% python3 -q
>>> import numpy as np
>>> from numpy import linalg as LA
>>> np.set_printoptions(suppress=True, linewidth=140)
>>> rnd = lambda a: np.round(a, 2) + 0
>>> A = np.loadtxt("out7.csv", delimiter=",")
>>> print(A)
[[0. 2. 0. 2.]
 [0. 2. 0. 2.]
 [0. 2. 0. 2.]
 [0. 2. 0. 2.]]
>>> print(rnd(LA.svd(A, compute_uv=False)))
[5.66 0.   0.   0.  ]
>>> print(np.diff(A, axis=0))
[[0. 0. 0. 0.]
 [0. 0. 0. 0.]
 [0. 0. 0. 0.]]
>>> print(A.sum(axis=1))
[4. 4. 4. 4.]
>>> print(np.count_nonzero(A))
8
>>> print(np.unravel_index(np.abs(A).argmax(), A.shape))
(np.int64(0), np.int64(1))
>>> print(A.mean(axis=0))
[0. 2. 0. 2.]
>>> M = np.load("x.npy")
>>> print(M)
[[ 2  5  7  4  4  5  4  1  2  8  2  4  2  9]
 [ 0  3  5  2  2  3  2 -1  0  6  0  2  0  7]
 [-1  2  4  1  1  2  1 -2 -1  5 -1  1 -1  6]
 [ 0  3  5  2  2  3  2 -1  0  6  0  2  0  7]
 [ 2  5  7  4  4  5  4  1  2  8  2  4  2  9]
 [ 0  3  5  2  2  3  2 -1  0  6  0  2  0  7]
 [-6 -3 -1 -4 -4 -3 -4 -7 -6  0 -6 -4 -6  1]
 [ 0  3  5  2  2  3  2 -1  0  6  0  2  0  7]
 [-4 -1  1 -2 -2 -1 -2 -5 -4  2 -4 -2 -4  3]
 [-1  2  4  1  1  2  1 -2 -1  5 -1  1 -1  6]
 [-2  1  3  0  0  1  0 -3 -2  4 -2  0 -2  5]]
>>> Uu, sv, vt = LA.svd(M)
>>> V = vt[:(sv > 1e-8).sum()]
>>> rng = np.random.default_rng(802)
>>> x = M[7] + 4 * M[8] + rng.integers(2) * np.eye(14)[2]
>>> print(x)
[-16.  -1.   9.  -6.  -6.  -1.  -6. -21. -16.  14. -16.  -6. -16.  19.]
>>> print(LA.matrix_rank(np.vstack([M, x])))
2
>>> print(rnd(LA.norm(x - V.T @ V @ x)))
0.0
>>> Uu, sv, vt = LA.svd(M)
>>> print(np.argmax(sv[:-1] / (sv[1:] + 1e-6)) + 1)
2
>>> B = Uu[:, :2] @ np.diag(sv[:2]) @ vt[:2]
>>> print(LA.matrix_rank(B))
2
>>> r = LA.matrix_rank(M)
>>> print(r)
2
>>> null = LA.svd(M)[2][r:].T
>>> print([int(LA.matrix_rank(np.delete(M, i, axis=0))) for i in range(11)])
[2, 2, 2, 2, 2, 2, 2, 2, 2, 2, 2]
>>> print([int(LA.matrix_rank(M[:i])) for i in range(1, len(M) + 1)])
[1, 2, 2, 2, 2, 2, 2, 2, 2, 2, 2]
>>> B = M / np.sqrt((M ** 2).mean(axis=1, keepdims=True))
>>> print(LA.matrix_rank(B) == LA.matrix_rank(M))
True
>>> print(rnd(B[1]))
[ 0.    0.93  1.55  0.62  0.62  0.93  0.62 -0.31  0.    1.86  0.    0.62  0.    2.18]
>>> print(LA.matrix_rank(M - M.mean(axis=1, keepdims=True)))
1
>>> print(M.shape)
(11, 14)
>>> print(M.sum(axis=0))
[-10  23  45  12  12  23  12 -21 -10  56 -10  12 -10  67]
>>> print(np.unravel_index(np.abs(M).argmax(), M.shape))
(np.int64(0), np.int64(13))
>>> print(LA.matrix_rank(M))
2
>>> print(np.count_nonzero(M))
133
>>> labels = rng.integers(0, 3, 5)
>>> mat = np.triu((labels[:, None] == labels) & (rng.random((5, 5)) < 0.8), 1).astype(int)
>>> mat += mat.T
>>> print(mat)
[[0 0 0 0 0]
 [0 0 1 1 0]
 [0 1 0 1 0]
 [0 1 1 0 0]
 [0 0 0 0 0]]
>>> labels = rng.permutation(5)
>>> print(labels)
[1 4 3 0 2]
>>> B = mat[labels][:, labels]
>>> print(np.trace(B))
0
>>> print(np.allclose(B, mat))
False
>>> print(rnd(np.sort(np.abs(LA.eigvals(B)))))
[0. 0. 1. 1. 2.]
>>> print(np.diag(B))
[0 0 0 0 0]
>>> print(rnd(LA.det(B)), rnd(LA.det(mat[labels])))
0.0 0.0
>>> print(B)
[[0 0 1 0 1]
 [0 0 0 0 0]
 [1 0 0 0 1]
 [0 0 0 0 0]
 [1 0 1 0 0]]
>>> print(np.argwhere(np.triu(mat)))
[[1 2]
 [1 3]
 [2 3]]
>>> L = np.diag(mat.sum(axis=1)) - mat
>>> print((LA.eigvalsh(L) < 1e-8).sum())
3
>>> print(round(LA.det(L[1:, 1:])))
0
>>> print(rnd(LA.eigvalsh(L)))
[0. 0. 0. 3. 3.]
>>> ev, V = LA.eigh(mat)
>>> print(rnd(LA.eigvalsh(mat + -3 * np.eye(5))))
[-4. -4. -3. -3. -1.]
>>> print(rnd(V.T @ mat @ V))
[[-1.  0.  0.  0.  0.]
 [ 0. -1.  0.  0.  0.]
 [ 0.  0.  0.  0.  0.]
 [ 0.  0.  0.  0.  0.]
 [ 0.  0.  0.  0.  2.]]
>>> feats = np.loadtxt("mat.csv", delimiter=",")
>>> print(feats)
[[-1.  5.  1. -2. -5.  4. -5.  2.]
 [ 2. -4. -1. -5. -3. -4.  1. -2.]
 [-2.  4. -4.  1. -4.  2.  4.  2.]
 [ 2.  1.  0. -4.  0. -1. -2.  3.]
 [ 1.  0. -2. -1.  5.  1. -5. -2.]
 [-5. -2.  1. -2.  4.  4.  3.  4.]
 [ 5. -5. -4.  2.  3.  5.  1. -4.]
 [-5. 13.  3.  8.  1. 12. -7.  6.]]
>>> print(np.trace(feats))
3.0
>>> print(rnd(LA.matrix_power(feats, 2)))
[[-55.  20.  30. -11. -36. -10.  36.  42.]
 [ 14.  -6.   2.  32. -24. -11.  10. -31.]
 [ 16. -39.  10.   0.  16.  15.  12.  -5.]
 [-28.  53.  17.  29. -20.  30. -27.  12.]
 [-14.  -7.  14. -33.  15. -39. -24.  -3.]
 [-26.  14. -11.  55.  76.  75.  -2.  10.]
 [  0. -36.   9. -40.  40.  10. -21.   4.]
 [-83.  32.  26. -75.  12.  12.  16. 104.]]
>>> print(np.allclose(feats @ feats.T, feats.T @ feats))
False
>>> f, v = feats[6], feats[5]
>>> print(f @ f)
121.0
>>> print(f @ v)
-4.0
>>> pr = (f @ v) / (f @ f) * f
>>> print(np.outer(f, v))
[[-25. -10.   5. -10.  20.  20.  15.  20.]
 [ 25.  10.  -5.  10. -20. -20. -15. -20.]
 [ 20.   8.  -4.   8. -16. -16. -12. -16.]
 [-10.  -4.   2.  -4.   8.   8.   6.   8.]
 [-15.  -6.   3.  -6.  12.  12.   9.  12.]
 [-25. -10.   5. -10.  20.  20.  15.  20.]
 [ -5.  -2.   1.  -2.   4.   4.   3.   4.]
 [ 20.   8.  -4.   8. -16. -16. -12. -16.]]
>>> print(rnd(pr))
[-0.17  0.17  0.13 -0.07 -0.1  -0.17 -0.03  0.13]
>>> print(LA.matrix_rank(np.outer(f, v)))
1
>>> print(rnd(LA.norm(f + v) ** 2 + LA.norm(f - v) ** 2))
424.0
>>> print(rnd(LA.norm(feats, 1)), rnd(LA.norm(feats, np.inf)))
34.0 55.0
>>> print(feats[3] @ feats[2])
-8.0
>>> print(rnd(LA.norm(feats, "nuc")))
72.16
>>> B = feats / LA.norm(feats, axis=1, keepdims=True)
>>> gram = B @ B.T
>>> print(rnd(np.degrees(np.arccos(np.clip(gram[1, 6], -1, 1)))))
87.61
>>> print((np.abs(gram) > 0.9).astype(int))
[[1 0 0 0 0 0 0 0]
 [0 1 0 0 0 0 0 1]
 [0 0 1 0 0 0 0 0]
 [0 0 0 1 0 0 0 0]
 [0 0 0 0 1 0 0 0]
 [0 0 0 0 0 1 0 0]
 [0 0 0 0 0 0 1 0]
 [0 1 0 0 0 0 0 1]]
>>> arr = np.loadtxt("data.csv", delimiter=",")
>>> print(arr)
[[ 0. -3.  0.  1.  3.  1. -1. -2.  3.  0.  0.  0.]
 [ 0.  0. -3.  0.  1.  3.  1. -1. -2.  3.  0.  0.]
 [ 0.  0.  0. -3.  0.  1.  3.  1. -1. -2.  3.  0.]
 [ 0.  0.  0.  0. -3.  0.  1.  3.  1. -1. -2.  3.]
 [ 3.  0.  0.  0.  0. -3.  0.  1.  3.  1. -1. -2.]
 [-2.  3.  0.  0.  0.  0. -3.  0.  1.  3.  1. -1.]
 [-1. -2.  3.  0.  0.  0.  0. -3.  0.  1.  3.  1.]
 [ 1. -1. -2.  3.  0.  0.  0.  0. -3.  0.  1.  3.]
 [ 3.  1. -1. -2.  3.  0.  0.  0.  0. -3.  0.  1.]
 [ 1.  3.  1. -1. -2.  3.  0.  0.  0.  0. -3.  0.]
 [ 0.  1.  3.  1. -1. -2.  3.  0.  0.  0.  0. -3.]
 [-3.  0.  1.  3.  1. -1. -2.  3.  0.  0.  0.  0.]]
>>> x = np.array([0, 1, 0, -2, -2, 2, 1, -1, 1, 0, -2, -2])
>>> rhs = arr @ x
>>> print(rhs)
[ -5.   4.   3.   3.   2.   1.  -7. -18.  -3.  21.   6. -15.]
>>> print(rnd(LA.solve(arr, 5 * rhs)))
[  0.   5.   0. -10. -10.  10.   5.  -5.   5.   0. -10. -10.]
>>> print(rnd(LA.solve(arr, rhs)))
[ 0.  1.  0. -2. -2.  2.  1. -1.  1.  0. -2. -2.]
>>> B = arr / np.sqrt((arr ** 2).mean(axis=1, keepdims=True))
>>> print(LA.matrix_rank(arr - arr.mean(axis=1, keepdims=True)))
11
>>> q, r_ = LA.qr(arr)
>>> print(rnd(np.trace(q @ q.T)))
12.0
>>> theta = np.radians(15)
>>> r_ = np.eye(12)
>>> r_[8, 8] = r_[4, 4] = np.cos(theta)
>>> r_[8, 4], r_[4, 8] = -np.sin(theta), np.sin(theta)
>>> print(rnd(r_))
[[ 1.    0.    0.    0.    0.    0.    0.    0.    0.    0.    0.    0.  ]
 [ 0.    1.    0.    0.    0.    0.    0.    0.    0.    0.    0.    0.  ]
 [ 0.    0.    1.    0.    0.    0.    0.    0.    0.    0.    0.    0.  ]
 [ 0.    0.    0.    1.    0.    0.    0.    0.    0.    0.    0.    0.  ]
 [ 0.    0.    0.    0.    0.97  0.    0.    0.    0.26  0.    0.    0.  ]
 [ 0.    0.    0.    0.    0.    1.    0.    0.    0.    0.    0.    0.  ]
 [ 0.    0.    0.    0.    0.    0.    1.    0.    0.    0.    0.    0.  ]
 [ 0.    0.    0.    0.    0.    0.    0.    1.    0.    0.    0.    0.  ]
 [ 0.    0.    0.    0.   -0.26  0.    0.    0.    0.97  0.    0.    0.  ]
 [ 0.    0.    0.    0.    0.    0.    0.    0.    0.    1.    0.    0.  ]
 [ 0.    0.    0.    0.    0.    0.    0.    0.    0.    0.    1.    0.  ]
 [ 0.    0.    0.    0.    0.    0.    0.    0.    0.    0.    0.    1.  ]]
>>> B = arr @ r_.T
>>> print(np.allclose(arr @ arr.T, B @ B.T))
True
>>> print(rnd(np.abs(B - arr).max(axis=0)))
[0.   0.   0.   0.   0.78 0.   0.   0.   0.88 0.   0.   0.  ]
>>> print(rnd(B))
[[ 0.   -3.    0.    1.    3.67  1.   -1.   -2.    2.12  0.    0.    0.  ]
 [ 0.    0.   -3.    0.    0.45  3.    1.   -1.   -2.19  3.    0.    0.  ]
 [ 0.    0.    0.   -3.   -0.26  1.    3.    1.   -0.97 -2.    3.    0.  ]
 [ 0.    0.    0.    0.   -2.64  0.    1.    3.    1.74 -1.   -2.    3.  ]
 [ 3.    0.    0.    0.    0.78 -3.    0.    1.    2.9   1.   -1.   -2.  ]
 [-2.    3.    0.    0.    0.26  0.   -3.    0.    0.97  3.    1.   -1.  ]
 [-1.   -2.    3.    0.    0.    0.    0.   -3.    0.    1.    3.    1.  ]
 [ 1.   -1.   -2.    3.   -0.78  0.    0.    0.   -2.9   0.    1.    3.  ]
 [ 3.    1.   -1.   -2.    2.9   0.    0.    0.   -0.78 -3.    0.    1.  ]
 [ 1.    3.    1.   -1.   -1.93  3.    0.    0.    0.52  0.   -3.    0.  ]
 [ 0.    1.    3.    1.   -0.97 -2.    3.    0.    0.26  0.    0.   -3.  ]
 [-3.    0.    1.    3.    0.97 -1.   -2.    3.   -0.26  0.    0.    0.  ]]
>>> labels = rng.permutation(12)
>>> print(labels)
[ 2  9  3 11  5  4  0  6 10  7  1  8]
>>> B = arr[labels][:, labels]
>>> print(np.trace(B))
0.0
>>> print(B)
[[ 0. -2. -3.  0.  1.  0.  0.  3.  3.  1.  0. -1.]
 [ 1.  0. -1.  0.  3. -2.  1.  0. -3.  0.  3.  0.]
 [ 0. -1.  0.  3.  0. -3.  0.  1. -2.  3.  0.  1.]
 [ 1.  0.  3.  0. -1.  1. -3. -2.  0.  3.  0.  0.]
 [ 0.  3.  0. -1.  0.  0. -2. -3.  1.  0.  3.  1.]
 [ 0.  1.  0. -2. -3.  0.  3.  0. -1.  1.  0.  3.]
 [ 0.  0.  1.  0.  1.  3.  0. -1.  0. -2. -3.  3.]
 [ 3.  1.  0.  1.  0.  0. -1.  0.  3. -3. -2.  0.]
 [ 3.  0.  1. -3. -2. -1.  0.  3.  0.  0.  1.  0.]
 [-2.  0.  3.  3.  0.  0.  1.  0.  1.  0. -1. -3.]
 [-3.  3.  0.  0.  3.  1.  0.  1.  0. -1.  0. -2.]
 [-1. -3. -2.  1.  0.  3.  3.  0.  0.  0.  1.  0.]]
>>> print(np.allclose(B, arr))
False
>>> X = np.load("arr.npy")
>>> print(X)
[[0 0 0 1 0]
 [0 0 1 0 0]
 [0 1 0 0 0]
 [0 0 0 0 1]
 [1 0 0 0 0]]
>>> print(LA.matrix_rank(X))
5
>>> print(rnd(LA.svd(X, compute_uv=False)))
[1. 1. 1. 1. 1.]
>>> print(np.diff(X, axis=0))
[[ 0  0  1 -1  0]
 [ 0  1 -1  0  0]
 [ 0 -1  0  0  1]
 [ 1  0  0  0 -1]]
>>> print(X.mean(axis=0))
[0.2 0.2 0.2 0.2 0.2]
>>> print(X.sum(axis=1))
[1 1 1 1 1]
>>> print(rnd(LA.norm(X)))
2.24
>>> print(X - X[0])
[[ 0  0  0  0  0]
 [ 0  0  1 -1  0]
 [ 0  1  0 -1  0]
 [ 0  0  0 -1  1]
 [ 1  0  0 -1  0]]
>>> print(X.sum(axis=1))
[1 1 1 1 1]
>>> pr = np.eye(5)[3]
>>> for _ in range(6):
...     pr = pr @ X
...     print(pr.round(2))
... 
[0. 0. 0. 0. 1.]
[1. 0. 0. 0. 0.]
[0. 0. 0. 1. 0.]
[0. 0. 0. 0. 1.]
[1. 0. 0. 0. 0.]
[0. 0. 0. 1. 0.]
>>> print(np.einsum("ii->", X))
0
>>> print(np.kron(np.eye(2, dtype=int), X))
[[0 0 0 1 0 0 0 0 0 0]
 [0 0 1 0 0 0 0 0 0 0]
 [0 1 0 0 0 0 0 0 0 0]
 [0 0 0 0 1 0 0 0 0 0]
 [1 0 0 0 0 0 0 0 0 0]
 [0 0 0 0 0 0 0 0 1 0]
 [0 0 0 0 0 0 0 1 0 0]
 [0 0 0 0 0 0 1 0 0 0]
 [0 0 0 0 0 0 0 0 0 1]
 [0 0 0 0 0 1 0 0 0 0]]
>>> print(rnd(LA.det(X.T)))
-1.0
>>> blk = np.stack([X, 5 * X, X[::-1]])
>>> print((blk @ X.T).shape)
(3, 5, 5)
>>> print(blk.sum(axis=0))
[[1 0 0 6 0]
 [0 0 6 0 1]
 [0 7 0 0 0]
 [0 0 1 0 6]
 [6 0 0 1 0]]
>>> B = LA.inv(X)
>>> print(rnd(LA.slogdet(X)[0]))
-1.0
>>> print(np.allclose(B, X.T))
True
>>> print(rnd(LA.cond(X)))
1.0
>>> print((np.abs(B) > 1e-9).astype(int))
[[0 0 0 0 1]
 [0 0 1 0 0]
 [0 1 0 0 0]
 [1 0 0 0 0]
 [0 0 0 1 0]]
>>> print(rnd(LA.det(X) * LA.det(B)))
1.0
